>>> import numpy as np
>>> np.set_printoptions(precision=1, suppress=True, linewidth=160)
>>> M = np.load("sample8.npy")
>>> print(M)
[[ -7   1  -2]
 [ -2   7   2]
 [  0   2 -12]]
>>> def softmax(z):
...     e = np.exp(z - z.max(axis=-1, keepdims=True))
...     return e / e.sum(axis=-1, keepdims=True)
... 
>>> print(softmax(M).sum(axis=1))
[1. 1. 1.]
>>> print(np.round(softmax(M[0]), 1) + 0)
[0. 1. 0.]
>>> print(np.round(softmax(10 * M[0]), 1) + 0)
[0. 1. 0.]
>>> att = M @ M.T / np.sqrt(3)
>>> print(np.round(softmax(att + np.triu(np.full(att.shape, -np.inf), 1)), 1) + 0)
[[1. 0. 0.]
 [0. 1. 0.]
 [0. 0. 1.]]
>>> print(np.round(softmax(att), 1) + 0)
[[1. 0. 0.]
 [0. 1. 0.]
 [0. 0. 1.]]
>>> evals, V = np.linalg.eig(M)
>>> print(np.sort(np.linalg.eigvals(np.linalg.inv(M))))
[-0.1 -0.1  0.1]
>>> rng = np.random.default_rng(50051)
>>> idx = rng.permutation(3)
>>> print(idx)
[1 2 0]
>>> Y = M[idx][:, idx]
>>> print(np.trace(Y))
-12
>>> print(np.diag(Y))
[  7 -12  -7]
>>> print(np.round(np.linalg.det(Y), 1), np.round(np.linalg.det(M[idx]), 1))
600.0 600.0
>>> theta = rng.uniform(0, 2 * np.pi, 10)
>>> q, _ = np.linalg.qr(np.array([[0.4, 1.0], [0.7, -0.3], [0.6, 0.7]]))
>>> K = 3 * np.c_[np.cos(theta), np.sin(theta)] @ q.T
>>> print(K)
[[ 2.1 -1.9  1. ]
 [ 2.2  0.5  2. ]
 [-1.9  2.3 -0.6]
 [ 2.   0.9  2. ]
 [ 0.2  2.7  1.2]
 [ 1.2  2.1  1.8]
 [ 0.8 -2.9 -0.5]
 [ 1.8 -2.3  0.6]
 [-2.   2.  -0.9]
 [ 0.8 -2.9 -0.5]]
>>> print(np.unique(K.round(6), axis=0).shape)
(10, 3)
>>> U, sig, VT = np.linalg.svd(K)
>>> print(np.argmax(sig[:-1] / (sig[1:] + 1e-6)) + 1)
2
>>> Y = U[:, :2] @ np.diag(sig[:2]) @ VT[:2]
>>> print(Y)
[[ 2.1 -1.9  1. ]
 [ 2.2  0.5  2. ]
 [-1.9  2.3 -0.6]
 [ 2.   0.9  2. ]
 [ 0.2  2.7  1.2]
 [ 1.2  2.1  1.8]
 [ 0.8 -2.9 -0.5]
 [ 1.8 -2.3  0.6]
 [-2.   2.  -0.9]
 [ 0.8 -2.9 -0.5]]
>>> print(np.linalg.matrix_rank(K, rtol=0.05))
2
>>> print(np.linalg.matrix_rank(Y))
2
>>> mat = np.array([[0.3, -0.6, 0.3], [-0.5, 12.0, 0.0]])
>>> gram = np.cov(K, rowvar=False)
>>> print(np.argsort(-K.std(axis=0).round(6), kind="stable"))
[1 0 2]
>>> print(np.argwhere(np.triu(np.abs(np.corrcoef(K.T)) > 0.8, 1)))
[]
>>> print(np.round(np.linalg.eigvalsh(gram)[::-1], 1) + 0)
[6.1 2.9 0. ]
>>> print(np.corrcoef(K.T))
[[ 1.  -0.5  0.7]
 [-0.5  1.   0.3]
 [ 0.7  0.3  1. ]]
>>> print(np.polyfit(K[:, 1], K[:, 2], 1))
[0.1 0.6]
>>> print(np.median(K, axis=0))
[1.  0.7 0.8]
>>> print(np.round(np.corrcoef(K[:, 1], K[:, 2])[0, 1], 1))
0.3
>>> print(K.std(axis=0))
[1.5 2.2 1.1]
>>> W0 = np.array([[1, 0, 1], [2, 1, 0], [2, 2, 1], [1, 0, 0]])
>>> W0[3] = W0[2]
>>> print(W0)
[[1 0 1]
 [2 1 0]
 [2 2 1]
 [2 2 1]]
>>> q = W0.astype(float).copy()
>>> for j in range(3):
...     q[:, j] -= q[:, :j] @ (q[:, :j].T @ q[:, j])
...     q[:, j] /= np.linalg.norm(q[:, j])
... 
>>> print(np.round(q.T @ q, 1) + 0)
[[1. 0. 0.]
 [0. 1. 0.]
 [0. 0. 1.]]
>>> print(np.round(q.T @ W0, 1) + 0)
[[3.6 2.8 1.4]
 [0.  1.1 0.1]
 [0.  0.  1. ]]
>>> Y = M[0, 0] * M[1:] - np.outer(M[1:, 0], M[0])
>>> print(Y)
[[  0 -47 -18]
 [  0 -14  84]]
>>> print(np.flatnonzero(~Y.round(6).any(axis=1)))
[]
>>> print(M[:, 0] / M[0, 0])
[ 1.   0.3 -0. ]
>>> E = np.load("block18.npy")
>>> print(E)
[[ 5.  3.  2.]
 [-2. -2. -4.]
 [ 2.  7.  9.]]
>>> Y = M / np.linalg.norm(M, axis=1, keepdims=True)
>>> gram = Y @ Y.T
>>> print(round(float(np.degrees(np.arccos(np.clip(gram[2, 0], -1, 1)))), 1))
73.1
>>> print(np.argwhere(np.triu(np.abs(gram) > 0.95, 1)))
[]
>>> print(np.linalg.norm(Y, axis=1))
[1. 1. 1.]
>>> print(gram)
[[ 1.   0.3  0.3]
 [ 0.3  1.  -0.1]
 [ 0.3 -0.1  1. ]]
>>> print((gram - 2 * np.eye(3)).round(6).argmax(axis=1))
[1 0 0]
>>> print(gram[2])
[ 0.3 -0.1  1. ]
>>> F = np.load("x.npy")
>>> print(F)
[[0 0 1 1]
 [0 0 0 0]
 [1 0 0 1]
 [1 0 1 0]]
>>> print([round(float(np.linalg.det(F[:i, :i])), 2) + 0 for i in range(1, 5)])
[0.0, 0.0, 0.0, 0.0]
>>> print(np.round(np.linalg.eigvalsh(F).min(), 1))
-1.0
>>> arr = np.array([[1.4, 0.5, 0.7],
...     [-2.0, -0.3, -0.6],
...     [-0.6, 1.1, -1.7],
...     [0.2, 0.6, -2.3]])
>>> print(arr)
[[ 1.4  0.5  0.7]
 [-2.  -0.3 -0.6]
 [-0.6  1.1 -1.7]
 [ 0.2  0.6 -2.3]]
>>> q = arr.astype(float).copy()
>>> for j in range(3):
...     q[:, j] -= q[:, :j] @ (q[:, :j].T @ q[:, j])
...     q[:, j] /= np.linalg.norm(q[:, j])
... 
>>> print(q.round(1) + 0)
[[ 0.6  0.2  0.4]
 [-0.8  0.   0.1]
 [-0.2  0.9  0.3]
 [ 0.1  0.4 -0.9]]
>>> print(np.round(q.T @ q, 1) + 0)
[[1. 0. 0.]
 [0. 1. 0.]
 [0. 0. 1.]]
>>> Y = arr + rng.integers(-2, 3, (4, 2)) @ rng.integers(-2, 3, (2, 3))
>>> print(Y)
[[ 2.4 -3.5 -0.3]
 [-2.  -1.3 -1.6]
 [ 1.4 -3.9 -0.7]
 [-1.8  4.6 -4.3]]
>>> print(np.round(np.linalg.svd(Y - arr, compute_uv=False), 1) + 0)
[8.2 2.5 0. ]
>>> gram = Y.T @ Y
>>> print(np.linalg.svd(Y, compute_uv=False) ** 2)
[65.2 16.1  5.6]
>>> print(np.allclose(gram, gram.T))
True
>>> print(np.linalg.eigvalsh(gram)[::-1])
[65.2 16.1  5.6]
>>> print(np.linalg.matrix_rank(gram))
3
>>> x = np.array([1, -1, 1])
>>> y = arr @ x
>>> print(np.linalg.solve(arr.T @ arr, arr.T @ y))
[ 1. -1.  1.]
>>> print(np.linalg.lstsq(arr, y)[0])
[ 1. -1.  1.]
>>> print(y)
[ 1.6 -2.3 -3.4 -2.7]
>>> y = y + 0.1 * rng.normal(size=4)
>>> print(y)
[ 1.4 -2.5 -3.5 -2.8]
>>> coef, *_ = np.linalg.lstsq(arr, y)
>>> print(round(float(np.linalg.norm(y - arr @ coef)), 1))
0.2
>>> print(coef)
[ 1.1 -1.1  1. ]
